% ipython --no-banner

In [1]: import numpy as np

In [2]: import numpy.linalg as la

In [3]: np.set_printoptions(precision=2, suppress=True, linewidth=160)

In [4]: def rnd(a):
   ...:     return np.round(a, 2) + 0
   ...: 

In [5]: m1 = np.loadtxt("x.csv", delimiter=",")

In [6]: print(m1)
[[ 3.  3. -1. -5.  2.  2. -3. -2.  3.]
 [ 4. -1. -4. -5. -2. -2.  5.  0.  4.]
 [ 5.  1.  0. -2. -2.  2.  3.  1.  1.]
 [-3.  4.  5.  2.  0.  0. -3. -1.  2.]
 [ 0. -5. -4.  1. -1. -4. -4.  1. -4.]
 [ 0. -5. -4.  1. -1. -4. -4.  1. -4.]
 [ 0.  1. -2.  2.  3.  1.  1.  4. -4.]
 [ 0.  1. -2. -3.  3. -4.  2. -4. -3.]
 [-1. -4.  2. -3.  1.  3.  4.  5.  2.]]

In [7]: Uu, sigma, VT = la.svd(m1)

In [8]: evecs = VT[:(sigma > 1e-8).sum()]

In [9]: rng = np.random.default_rng(20)

In [10]: vec = m1[7] + -3 * m1[8] + rng.integers(2) * np.eye(9)[8]

In [11]: print(vec)
[  3.  13.  -8.   6.   0. -13. -10. -19.  -8.]

In [12]: print(la.matrix_rank(np.vstack([m1, vec])))
9

In [13]: print(np.allclose(evecs.T @ evecs @ vec, vec))
False

In [14]: Uu, sigma, VT = la.svd(m1)

In [15]: print(rnd(sigma))
[15.43 13.57 10.77  7.64  6.54  5.84  2.97  2.17  0.  ]

In [16]: M2 = Uu[:, :8] @ np.diag(sigma[:8]) @ VT[:8]

In [17]: print(la.matrix_rank(M2))
8

In [18]: print(rnd(np.abs(m1 - M2).max()))
0.0

In [19]: print(rnd(np.trace(la.pinv(m1) @ m1)))
8.0

In [20]: print(np.unique(m1.round(6), axis=0).shape)
(8, 9)

In [21]: print(np.abs(np.diag(la.qr(m1)[1])) > 1e-9)
[ True  True  True  True  True  True  True  True False]

In [22]: print(rnd(m1 @ la.pinv(m1) @ m1))
[[ 3.  3. -1. -5.  2.  2. -3. -2.  3.]
 [ 4. -1. -4. -5. -2. -2.  5.  0.  4.]
 [ 5.  1.  0. -2. -2.  2.  3.  1.  1.]
 [-3.  4.  5.  2.  0.  0. -3. -1.  2.]
 [ 0. -5. -4.  1. -1. -4. -4.  1. -4.]
 [ 0. -5. -4.  1. -1. -4. -4.  1. -4.]
 [ 0.  1. -2.  2.  3.  1.  1.  4. -4.]
 [ 0.  1. -2. -3.  3. -4.  2. -4. -3.]
 [-1. -4.  2. -3.  1.  3.  4.  5.  2.]]
